% ipython --no-banner

In [1]: import numpy as np

In [2]: np.set_printoptions(precision=1, suppress=True, linewidth=140)

In [3]: feats = np.loadtxt("out14.csv", delimiter=",")

In [4]: feats.round(1) + 0
Out[4]: 
array([[-0.2, -0.5,  0.1, -0.5,  0.6,  0.2],
       [-0.2, -0.2, -0.4, -0.1, -0.5,  0.7],
       [-0.9,  0.5,  0. , -0.1,  0.1, -0.1],
       [ 0.1,  0. ,  0.4, -0.7, -0.6, -0.2],
       [-0.1, -0.1,  0.8,  0.4, -0.1,  0.4],
       [ 0.3,  0.7,  0.1, -0.3,  0.3,  0.5]])

In [5]: # orthonormal columns

In [6]: u = np.array([-5, 4, -1, -5, -5, 2])

In [7]: out = feats + np.outer(u, np.eye(6)[4])

In [8]: np.linalg.matrix_rank(out - feats)
Out[8]: np.int64(1)

In [9]: out.round(1) + 0
Out[9]: 
array([[-0.2, -0.5,  0.1, -0.5, -4.4,  0.2],
       [-0.2, -0.2, -0.4, -0.1,  3.5,  0.7],
       [-0.9,  0.5,  0. , -0.1, -0.9, -0.1],
       [ 0.1,  0. ,  0.4, -0.7, -5.6, -0.2],
       [-0.1, -0.1,  0.8,  0.4, -5.1,  0.4],
       [ 0.3,  0.7,  0.1, -0.3,  2.3,  0.5]])

In [10]: rng = np.random.default_rng(92077)

In [11]: z = rng.permutation(6)

In [12]: out = feats[:, z] * rng.choice([-1, 1], 6)

In [13]: out.round(1) + 0
Out[13]: 
array([[-0.1, -0.5, -0.2,  0.5,  0.2,  0.6],
       [ 0.4, -0.1, -0.7,  0.2,  0.2, -0.5],
       [ 0. , -0.1,  0.1, -0.5,  0.9,  0.1],
       [-0.4, -0.7,  0.2,  0. , -0.1, -0.6],
       [-0.8,  0.4, -0.4,  0.1,  0.1, -0.1],
       [-0.1, -0.3, -0.5, -0.7, -0.3,  0.3]])

In [14]: Uu, _, vt = np.linalg.svd(feats.T @ out)

In [15]: np.round(np.linalg.lstsq(feats, out)[0], 1) + 0
Out[15]: 
array([[ 0.,  0.,  0.,  0., -1.,  0.],
       [ 0.,  0.,  0., -1.,  0.,  0.],
       [-1.,  0.,  0.,  0.,  0.,  0.],
       [ 0.,  1.,  0.,  0.,  0.,  0.],
       [ 0.,  0.,  0.,  0.,  0.,  1.],
       [ 0.,  0., -1.,  0.,  0.,  0.]])

In [16]: print(np.round(Uu @ vt, 1) + 0)
[[ 0.  0.  0.  0. -1.  0.]
 [ 0.  0.  0. -1.  0.  0.]
 [-1.  0.  0.  0.  0.  0.]
 [ 0.  1.  0.  0.  0.  0.]
 [ 0.  0.  0.  0.  0.  1.]
 [ 0.  0. -1.  0.  0.  0.]]

In [17]: Q, evecs = np.linalg.qr(out[:, :4])[0], np.linalg.qr(out[:, 4:])[0]

In [18]: sigma = np.linalg.svd(Q.T @ evecs, compute_uv=False)

In [19]: sigma.round(1) + 0
Out[19]: array([0., 0.])

In [20]: M = np.loadtxt("sample11.csv", delimiter=",")

In [21]: M
Out[21]: 
array([[13.,  3.,  5.],
       [ 5.,  9., -1.],
       [-3.,  5.,  7.]])

In [22]: t3 = np.stack([M, 2 * M, M[::-1]])

In [23]: t3.shape
Out[23]: (3, 3, 3)

In [24]: print(np.linalg.matrix_rank(t3.reshape(3, -1)))
2

In [25]: w1 = np.array([[3, -3, 3, -1], [3, 0, 2, 3], [3, 0, -2, -1]])

In [26]: beta = np.array([1, 4, 4, 0])

In [27]: act = np.maximum(M @ w1 + beta, 0)

In [28]: print((act > 0).astype(int))
[[1 0 1 0]
 [1 0 1 1]
 [1 1 0 1]]

In [29]: print((act > 0).mean(axis=0))
[1.  0.3 0.7 0.7]

In [30]: C = np.array([[9, -2, 4], [2, -4, 9], [3, 1, 9], [7, 9, -7]])

In [31]: w1 @ C
Out[31]: 
array([[ 23,   0,  19],
       [ 54,  23,   9],
       [ 14, -17,   1]])

In [32]: (act @ C).round(6).argmax(axis=1)
Out[32]: array([0, 0, 0])

In [33]: act @ C
Out[33]: 
array([[693., -89., 607.],
       [638., 166., 350.],
       [355.,  -9., 152.]])

In [34]: x0 = np.array([3, 7, 5])

In [35]: h1 = np.maximum(M @ x0, 0)

In [36]: print(np.maximum(M @ (3 * x0), 0))
[255. 219. 183.]

In [37]: print(np.flatnonzero(h1 > 1e-9))
[0 1 2]

In [38]: np.tanh(M @ x0)
Out[38]: array([1., 1., 1.])

In [39]: out = np.array([[-2, -1, -2], [2, -3, 3]])

In [40]: C = np.kron(out, M)

In [41]: C
Out[41]: 
array([[-26.,  -6., -10., -13.,  -3.,  -5., -26.,  -6., -10.],
       [-10., -18.,   2.,  -5.,  -9.,   1., -10., -18.,   2.],
       [  6., -10., -14.,   3.,  -5.,  -7.,   6., -10., -14.],
       [ 26.,   6.,  10., -39.,  -9., -15.,  39.,   9.,  15.],
       [ 10.,  18.,  -2., -15., -27.,   3.,  15.,  27.,  -3.],
       [ -6.,  10.,  14.,   9., -15., -21.,  -9.,  15.,  21.]])

In [42]: z = rng.permutation(3)

In [43]: print(z)
[0 2 1]

In [44]: out = M[z][:, z]

In [45]: np.diag(out)
Out[45]: array([13.,  7.,  9.])

In [46]: print(np.trace(out))
29.0

In [47]: print(np.allclose(out, M))
False

In [48]: print(out)
[[13.  5.  3.]
 [-3.  7.  5.]
 [ 5. -1.  9.]]

In [49]: mat = np.diag(np.array([2, -2, -2]))

In [50]: mat
Out[50]: 
array([[ 2,  0,  0],
       [ 0, -2,  0],
       [ 0,  0, -2]])

In [51]: out = mat + rng.integers(-2, 3, (3, 1)) @ rng.integers(-2, 3, (1, 3))

In [52]: out
Out[52]: 
array([[ 6, -4,  0],
       [ 0, -2,  0],
       [ 4, -4, -2]])

In [53]: np.abs(out - mat).sum(axis=1)
Out[53]: array([8, 0, 8])

In [54]: (mat - mat.T) / 2
Out[54]: 
array([[0., 0., 0.],
       [0., 0., 0.],
       [0., 0., 0.]])

In [55]: round(float(np.linalg.det(mat)), 1)
Out[55]: 8.0

In [56]: mat @ mat
Out[56]: 
array([[4, 0, 0],
       [0, 4, 0],
       [0, 0, 4]])

In [57]: t3 = np.stack([mat, 3 * mat, mat[::-1]])

In [58]: t3.shape
Out[58]: (3, 3, 3)

In [59]: t3.sum(axis=0)
Out[59]: 
array([[  8,   0,  -2],
       [  0, -10,   0],
       [  2,   0,  -8]])

In [60]: vals, evecs = np.linalg.eigh(mat)

In [61]: x0 = np.array([0, 1, 4])

In [62]: evecs * np.maximum(vals, 0) @ evecs.T
Out[62]: 
array([[2., 0., 0.],
       [0., 0., 0.],
       [0., 0., 0.]])

In [63]: np.linalg.eigvalsh(mat[1:, 1:])
Out[63]: array([-2., -2.])

In [64]: np.abs(mat).sum(axis=1).max(), np.abs(vals).max()
Out[64]: (np.int64(2), np.float64(2.0))

In [65]: x0 @ mat @ x0
Out[65]: np.int64(-34)

In [66]: x0 @ mat @ x0 / (x0 @ x0), vals[0], vals[-1]
Out[66]: (np.float64(-2.0), np.float64(-2.0), np.float64(2.0))
